$ python3 -q
>>> import numpy as np
>>> from numpy import linalg as LA
>>> np.set_printoptions(suppress=True, linewidth=120)
>>> def rnd(a):
...     return np.round(a, 2) + 0
... 
>>> m1 = np.array([[32.69, -7.57, 39.29, 29.3, -36.97, 28.48, -18.56, 10.11, -24.82],
...     [-13.59, -32.05, 28.16, 8.9, 0.74, -9.41, -3.96, 2.79, 13.16],
...     [21.87, 23.05, -16.83, -7.71, 1.03, 5.07, -3.67, -11.99, -7.38],
...     [8.78, -14.42, 36.42, 21.51, -36.97, 4.19, -8.08, 3.83, -19.86],
...     [-22.76, -3.71, -19.36, -25.23, 29.54, -34.78, 8.45, -23.04, 26.53],
...     [25.94, -16.28, 28.76, -5.81, -11.0, -34.94, -22.0, -52.88, 7.8],
...     [-3.01, -25.22, 32.61, 5.26, -18.66, -28.79, -8.08, -23.23, 1.96]])
>>> m1
array([[ 32.69,  -7.57,  39.29,  29.3 , -36.97,  28.48, -18.56,  10.11, -24.82],
       [-13.59, -32.05,  28.16,   8.9 ,   0.74,  -9.41,  -3.96,   2.79,  13.16],
       [ 21.87,  23.05, -16.83,  -7.71,   1.03,   5.07,  -3.67, -11.99,  -7.38],
       [  8.78, -14.42,  36.42,  21.51, -36.97,   4.19,  -8.08,   3.83, -19.86],
       [-22.76,  -3.71, -19.36, -25.23,  29.54, -34.78,   8.45, -23.04,  26.53],
       [ 25.94, -16.28,  28.76,  -5.81, -11.  , -34.94, -22.  , -52.88,   7.8 ],
       [ -3.01, -25.22,  32.61,   5.26, -18.66, -28.79,  -8.08, -23.23,   1.96]])
>>> left, sv, Vh = LA.svd(m1)
>>> rnd(sv)
array([123.21, 100.65,  61.97,  21.06,   0.99,   0.68,   0.56])
>>> np.argmax(sv[:-1] / (sv[1:] + 1e-6)) + 1
np.int64(4)
>>> out = left[:, :4] @ np.diag(sv[:4]) @ Vh[:4]
>>> LA.matrix_rank(out)
np.int64(4)
>>> rnd(LA.norm(m1 - out) / LA.norm(m1))
np.float64(0.01)
>>> print(rnd(np.abs(m1 - out).max()))
0.46
>>> out = np.array([[1, 9],
...     [9, 1],
...     [4, 6],
...     [2, 4],
...     [6, 2],
...     [6, 0],
...     [3, 8],
...     [5, 8],
...     [3, 1]])
>>> rnd(np.einsum("ij->j", m1))
array([ 49.92, -76.2 , 129.05,  26.22, -72.29, -70.18, -55.9 , -94.41,  -2.61])
>>> LA.matrix_rank(m1 @ out)
np.int64(2)
>>> rnd(np.einsum("ij,ij->i", m1, m1))
array([6768.74, 2369.83, 1590.75, 3932.83, 4931.49, 6481.75, 3522.01])
>>> LA.matrix_rank(np.vstack([m1, out.T]))
np.int64(9)
>>> LA.cond(m1) > 100
np.True_
>>> np.argsort(-LA.norm(m1, axis=0).round(6), kind="stable")[:3]
array([2, 5, 7])
>>> f = np.array([1, 0])
>>> print(np.array([np.convolve(row, f, "same") for row in m1]))
[[ 32.69  -7.57  39.29  29.3  -36.97  28.48 -18.56  10.11 -24.82]
 [-13.59 -32.05  28.16   8.9    0.74  -9.41  -3.96   2.79  13.16]
 [ 21.87  23.05 -16.83  -7.71   1.03   5.07  -3.67 -11.99  -7.38]
 [  8.78 -14.42  36.42  21.51 -36.97   4.19  -8.08   3.83 -19.86]
 [-22.76  -3.71 -19.36 -25.23  29.54 -34.78   8.45 -23.04  26.53]
 [ 25.94 -16.28  28.76  -5.81 -11.   -34.94 -22.   -52.88   7.8 ]
 [ -3.01 -25.22  32.61   5.26 -18.66 -28.79  -8.08 -23.23   1.96]]
>>> np.polyval(f, m1[0])
array([ 32.69,  -7.57,  39.29,  29.3 , -36.97,  28.48, -18.56,  10.11, -24.82])
>>> np.convolve(m1[0], f)
array([ 32.69,  -7.57,  39.29,  29.3 , -36.97,  28.48, -18.56,  10.11, -24.82,   0.  ])
>>> out = m1 / np.sqrt((m1 ** 2).mean(axis=1, keepdims=True))
>>> rnd(LA.norm(out, axis=1))
array([3., 3., 3., 3., 3., 3., 3.])
>>> arr = np.load("a.npy")
>>> rnd(arr)
array([[0.25, 0.21, 0.04, 0.04, 0.04, 0.21, 0.12, 0.04, 0.04],
       [0.12, 0.15, 0.12, 0.15, 0.04, 0.19, 0.04, 0.08, 0.12],
       [0.21, 0.  , 0.07, 0.07, 0.07, 0.  , 0.07, 0.21, 0.29],
       [0.16, 0.04, 0.12, 0.12, 0.04, 0.08, 0.16, 0.08, 0.2 ],
       [0.19, 0.  , 0.12, 0.25, 0.19, 0.06, 0.12, 0.  , 0.06],
       [0.13, 0.04, 0.17, 0.13, 0.09, 0.04, 0.13, 0.17, 0.09],
       [0.  , 0.06, 0.12, 0.18, 0.  , 0.18, 0.12, 0.24, 0.12],
       [0.04, 0.19, 0.12, 0.04, 0.12, 0.15, 0.08, 0.23, 0.04],
       [0.14, 0.11, 0.07, 0.14, 0.11, 0.18, 0.07, 0.14, 0.04]])
>>> rnd(arr.sum(axis=1))
array([1., 1., 1., 1., 1., 1., 1., 1., 1.])
>>> rnd(arr @ np.ones(9))
array([1., 1., 1., 1., 1., 1., 1., 1., 1.])
>>> pr = np.eye(9)[7]
>>> for _ in range(4):
...     pr = pr @ arr
...     print(pr.round(2))
... 
[0.04 0.19 0.12 0.04 0.12 0.15 0.08 0.23 0.04]
[0.12 0.1  0.12 0.12 0.08 0.12 0.09 0.15 0.1 ]
[0.14 0.09 0.11 0.12 0.08 0.12 0.1  0.14 0.11]
[0.14 0.1  0.1  0.12 0.07 0.12 0.1  0.14 0.11]
>>> out = np.array([[-0.9, 0.3, 0.1],
...     [1.4, 0.5, -1.2],
...     [-0.7, 1.4, -0.8],
...     [0.5, 0.0, 0.8],
...     [-0.7, 1.4, -1.9]])
>>> C = np.array([[0.8, -1.2, -0.4, 2.3, -0.7, 1.7, -1.2, 1.2],
...     [1.5, 0.4, 1.5, -0.2, -0.4, 2.0, -0.6, 0.3],
...     [0.2, 0.4, -0.5, 0.6, 0.0, -0.8, 0.3, 0.0]])
>>> J = out @ C
>>> print(rnd(J))
[[-0.25  1.24  0.76 -2.07  0.51 -1.01  0.93 -0.99]
 [ 1.63 -1.96  0.79  2.4  -1.18  4.34 -2.34  1.83]
 [ 1.38  1.08  2.78 -2.37 -0.07  2.25 -0.24 -0.42]
 [ 0.56 -0.28 -0.6   1.63 -0.35  0.21 -0.36  0.6 ]
 [ 1.16  0.64  3.33 -3.03 -0.07  3.13 -0.57 -0.42]]
>>> left, sv, Vh = LA.svd(J)
>>> V = Vh[:(sv > 1e-8).sum()]
>>> rng = np.random.default_rng(80)
>>> vec = J[0] + -3 * J[4] + rng.integers(2) * np.eye(8)[3]
>>> rnd(vec)
array([ -3.73,  -0.68,  -9.23,   8.02,   0.72, -10.4 ,   2.64,   0.27])
>>> np.allclose(V.T @ V @ vec, vec)
False
>>> rnd(np.diag(V.T @ V))
array([0.54, 0.5 , 0.36, 0.68, 0.04, 0.61, 0.15, 0.11])
>>> rnd(V.T @ V)
array([[ 0.54,  0.36,  0.18,  0.22, -0.11,  0.13,  0.01,  0.07],
       [ 0.36,  0.5 ,  0.14, -0.05,  0.  , -0.21,  0.2 , -0.1 ],
       [ 0.18,  0.14,  0.36, -0.3 , -0.01,  0.28, -0.03, -0.05],
       [ 0.22, -0.05, -0.3 ,  0.68, -0.13, -0.05, -0.09,  0.22],
       [-0.11,  0.  , -0.01, -0.13,  0.04, -0.09,  0.05, -0.06],
       [ 0.13, -0.21,  0.28, -0.05, -0.09,  0.61, -0.26,  0.13],
       [ 0.01,  0.2 , -0.03, -0.09,  0.05, -0.26,  0.15, -0.1 ],
       [ 0.07, -0.1 , -0.05,  0.22, -0.06,  0.13, -0.1 ,  0.11]])
>>> print(LA.matrix_rank(J, rtol=0.1))
3
>>> rnd(np.trace(LA.pinv(J) @ J))
np.float64(3.0)
>>> rnd(J @ LA.pinv(J) @ J)
array([[-0.25,  1.24,  0.76, -2.07,  0.51, -1.01,  0.93, -0.99],
       [ 1.63, -1.96,  0.79,  2.4 , -1.18,  4.34, -2.34,  1.83],
       [ 1.38,  1.08,  2.78, -2.37, -0.07,  2.25, -0.24, -0.42],
       [ 0.56, -0.28, -0.6 ,  1.63, -0.35,  0.21, -0.36,  0.6 ],
       [ 1.16,  0.64,  3.33, -3.03, -0.07,  3.13, -0.57, -0.42]])
>>> vec = np.array([0, -3, 3, -3, -1, 0, 0, 0])
>>> a = np.maximum(J @ vec, 0)
>>> rnd(a)
array([ 4.26,  2.23, 12.28,  0.  , 17.23])
>>> rnd(np.tanh(J @ vec))
array([ 1.  ,  0.98,  1.  , -1.  ,  1.  ])
>>> np.flatnonzero(a > 1e-9)
array([0, 1, 2, 4])
>>> E = np.loadtxt("run2.csv", delimiter=",")
>>> E
array([[ 8.39, -0.95, -3.33,  4.19],
       [ 4.63, -3.11, -5.27,  6.41],
       [-6.25, -1.72, -7.5 , -1.32],
       [-3.92, -0.31,  4.36, -8.09],
       [ 2.52, -9.61, -0.57, -0.98],
       [ 7.  , -4.65, -5.24,  1.39],
       [-5.41,  4.09, -7.33, -0.48],
       [ 7.48,  3.4 , -1.25, -5.56],
       [ 2.48, -1.75,  9.32, -1.98],
       [-4.77,  7.82,  3.15,  2.49],
       [-8.67,  4.56, -1.45, -1.36],
       [ 1.98, -8.58, -2.2 , -4.2 ],
       [ 8.51,  4.66, -0.36,  2.4 ],
       [ 5.8 , -2.4 ,  0.01,  7.78],
       [-1.41, -7.33, -4.4 ,  5.  ],
       [-5.95,  3.87, -4.38,  5.52],
       [ 5.38,  7.14,  2.23, -3.9 ],
       [-8.54,  1.5 ,  4.72, -1.59],
       [-9.61,  2.3 ,  0.09,  1.55],
       [ 0.32,  6.2 , -0.06, -7.84],
       [-4.76,  7.16, -5.1 ,  0.12]])
>>> E[5] @ E[3]
np.float64(-60.09)
>>> rnd(LA.norm(E, 1)), rnd(LA.norm(E, np.inf))
(np.float64(113.78), np.float64(19.72))
>>> rnd(LA.norm(E) ** 2 / LA.norm(E, 2) ** 2)
np.float64(2.38)
>>> rnd(LA.norm(E[5] - E[3]))
np.float64(17.89)
>>> Xs = (E - E.mean(axis=0)) / E.std(axis=0)
>>> np.argwhere(np.abs(Xs) > 2)
array([[8, 2]])
>>> rnd(Xs.std(axis=0))
array([1., 1., 1., 1.])
>>> coef = LA.lstsq(np.delete(Xs, 3, axis=1), Xs[:, 3])[0]
>>> rnd(coef)
array([ 0.08, -0.11, -0.34])
>>> np.abs(coef).argmax()
np.int64(2)
>>> print(rnd(1 - np.var(Xs[:, 3] - np.delete(Xs, 3, axis=1) @ coef)))
0.15
>>> z = E[:, 1] > np.median(E[:, 1])
>>> f = E[z].mean(axis=0) - E[~z].mean(axis=0)
>>> print(rnd((((E - E.mean(axis=0)) @ f > 0) == z).mean()))
0.86
>>> ((E - E.mean(axis=0)) @ f > 0).astype(int)
array([0, 0, 1, 1, 0, 0, 1, 1, 0, 1, 1, 0, 1, 0, 0, 1, 1, 1, 1, 1, 1])
>>> print(np.argsort(-np.abs(f).round(6), kind="stable"))
[1 0 3 2]
>>> mat = np.load("block6.npy")
>>> mat
array([[ 7,  1,  0,  2,  1,  2,  0],
       [ 0, 12,  1,  1,  0,  0,  0],
       [ 0,  2,  6,  0,  0,  0,  1],
       [ 2,  1,  1,  7,  0,  1,  1],
       [ 1,  0,  0,  1,  6,  2,  0],
       [ 2,  0,  0,  2,  1,  6,  0],
       [ 0,  0,  0,  2,  2,  1,  2]])
>>> vec = np.array([-1, -1, -2, 2, -2, -2, 2])
>>> a = np.maximum(mat @ vec, 0)
>>> rnd(np.tanh(mat @ vec))
array([-1.  , -1.  , -1.  ,  1.  , -1.  , -1.  ,  0.96])
>>> np.maximum(mat @ (3 * vec), 0)
array([ 0,  0,  0, 27,  0,  0,  6])
>>> mat.T @ a
array([18,  9,  9, 67,  4, 11, 13])
>>> print(mat * (a > 1e-9)[:, None])
[[0 0 0 0 0 0 0]
 [0 0 0 0 0 0 0]
 [0 0 0 0 0 0 0]
 [2 1 1 7 0 1 1]
 [0 0 0 0 0 0 0]
 [0 0 0 0 0 0 0]
 [0 0 0 2 2 1 2]]
>>> np.flatnonzero(a > 1e-9)
array([3, 6])
>>> f = np.array([1, 0, 0, 2, -2, -1, -2])
>>> out = mat + np.outer(f, np.eye(7)[6])
>>> LA.matrix_rank(out - mat)
np.int64(1)
>>> mat - mat[0]
array([[ 0,  0,  0,  0,  0,  0,  0],
       [-7, 11,  1, -1, -1, -2,  0],
       [-7,  1,  6, -2, -1, -2,  1],
       [-5,  0,  1,  5, -1, -1,  1],
       [-6, -1,  0, -1,  5,  0,  0],
       [-5, -1,  0,  0,  0,  4,  0],
       [-7, -1,  0,  0,  1, -1,  2]])
>>> mat.shape
(7, 7)
>>> np.unravel_index(np.abs(mat).argmax(), mat.shape)
(np.int64(1), np.int64(1))
>>> LA.matrix_rank(mat)
np.int64(7)
>>> print(mat.sum(axis=0))
[12 16  8 15 10 12  4]
>>> rnd(mat.mean(axis=0))
array([1.71, 2.29, 1.14, 2.14, 1.43, 1.71, 0.57])
>>> np.abs(mat).max()
np.int64(12)
>>> F = np.loadtxt("data.csv", delimiter=",")
>>> F
array([[128.,  -7., -14., -20.,  13., -32., -35.,  -9.,  63.],
       [ -7.,  91.,   6.,  39.,  -2.,  45.,  37.,  -5., -12.],
       [-14.,   6., 128.,  46.,   9., -13.,  25., -14.,  36.],
       [-20.,  39.,  46., 133.,  21.,  35.,  82., -60.,  21.],
       [ 13.,  -2.,   9.,  21., 128.,   4.,  -9., -58., -40.],
       [-32.,  45., -13.,  35.,   4., 173.,  84.,  23., -22.],
       [-35.,  37.,  25.,  82.,  -9.,  84., 144.,  -8.,   9.],
       [ -9.,  -5., -14., -60., -58.,  23.,  -8., 127., -20.],
       [ 63., -12.,  36.,  21., -40., -22.,   9., -20., 114.]])
>>> # symmetric
>>> out = LA.inv(arr)
>>> (np.abs(out) > 1e-9).astype(int)
array([[1, 1, 1, 1, 1, 1, 1, 1, 1],
       [1, 1, 1, 1, 1, 1, 1, 1, 1],
       [1, 1, 1, 1, 1, 1, 1, 1, 1],
       [1, 1, 1, 1, 1, 1, 1, 1, 1],
       [1, 1, 1, 1, 1, 1, 1, 1, 1],
       [1, 1, 1, 1, 1, 1, 1, 1, 1],
       [1, 1, 1, 1, 1, 1, 1, 1, 1],
       [1, 1, 1, 1, 1, 1, 1, 1, 1],
       [1, 1, 1, 1, 1, 1, 1, 1, 1]])
>>> ev, V = LA.eigh(F)
>>> vec = np.array([1, -2, 2, -4, 1, 1, 2, -1, 5])
>>> rnd(V * np.maximum(ev, 0) @ V.T)
array([[128.,  -7., -14., -20.,  13., -32., -35.,  -9.,  63.],
       [ -7.,  91.,   6.,  39.,  -2.,  45.,  37.,  -5., -12.],
       [-14.,   6., 128.,  46.,   9., -13.,  25., -14.,  36.],
       [-20.,  39.,  46., 133.,  21.,  35.,  82., -60.,  21.],
       [ 13.,  -2.,   9.,  21., 128.,   4.,  -9., -58., -40.],
       [-32.,  45., -13.,  35.,   4., 173.,  84.,  23., -22.],
       [-35.,  37.,  25.,  82.,  -9.,  84., 144.,  -8.,   9.],
       [ -9.,  -5., -14., -60., -58.,  23.,  -8., 127., -20.],
       [ 63., -12.,  36.,  21., -40., -22.,   9., -20., 114.]])
>>> rnd(LA.eigvalsh(F[1:, 1:]))
array([ 31.31,  34.53,  64.7 ,  77.55,  99.21, 183.01, 227.66, 320.03])
>>> print(rnd(V * np.abs(ev) @ V.T))
[[128.  -7. -14. -20.  13. -32. -35.  -9.  63.]
 [ -7.  91.   6.  39.  -2.  45.  37.  -5. -12.]
 [-14.   6. 128.  46.   9. -13.  25. -14.  36.]
 [-20.  39.  46. 133.  21.  35.  82. -60.  21.]
 [ 13.  -2.   9.  21. 128.   4.  -9. -58. -40.]
 [-32.  45. -13.  35.   4. 173.  84.  23. -22.]
 [-35.  37.  25.  82.  -9.  84. 144.  -8.   9.]
 [ -9.  -5. -14. -60. -58.  23.  -8. 127. -20.]
 [ 63. -12.  36.  21. -40. -22.   9. -20. 114.]]
>>> K = np.load("x.npy")
>>> K
array([[ 22,   0,  -2,   2, -10,  15],
       [  0,  53, -35,  -7,   1,  23],
       [ -2, -35,  31,  14,   8, -14],
       [  2,  -7,  14,  20,  12,   6],
       [-10,   1,   8,  12,  28,  -4],
       [ 15,  23, -14,   6,  -4,  29]])
>>> # symmetric
>>> L = LA.cholesky(K)
>>> rnd(K / np.sqrt(np.outer(np.diag(K), np.diag(K))))
array([[ 1.  ,  0.  , -0.08,  0.1 , -0.4 ,  0.59],
       [ 0.  ,  1.  , -0.86, -0.22,  0.03,  0.59],
       [-0.08, -0.86,  1.  ,  0.56,  0.27, -0.47],
       [ 0.1 , -0.22,  0.56,  1.  ,  0.51,  0.25],
       [-0.4 ,  0.03,  0.27,  0.51,  1.  , -0.14],
       [ 0.59,  0.59, -0.47,  0.25, -0.14,  1.  ]])
>>> ev, V = LA.eigh(K)
>>> rnd(V.T @ V)
array([[1., 0., 0., 0., 0., 0.],
       [0., 1., 0., 0., 0., 0.],
       [0., 0., 1., 0., 0., 0.],
       [0., 0., 0., 1., 0., 0.],
       [0., 0., 0., 0., 1., 0.],
       [0., 0., 0., 0., 0., 1.]])
>>> np.abs(V[:, -1]).round(6).argmax()
np.int64(1)
>>> np.unique(ev.round(6) + 0, return_counts=True)[1]
array([1, 1, 1, 1, 1, 1])
>>> (ev > 1e-8).sum(), (ev < -1e-8).sum()
(np.int64(6), np.int64(0))
>>> print(K.sum(axis=0))
[27 35  2 47 35 55]
>>> rnd(LA.norm(K))
np.float64(108.89)
>>> print(K.shape)
(6, 6)
>>> print(K - K[0])
[[  0   0   0   0   0   0]
 [-22  53 -33  -9  11   8]
 [-24 -35  33  12  18 -29]
 [-20  -7  16  18  22  -9]
 [-32   1  10  10  38 -19]
 [ -7  23 -12   4   6  14]]
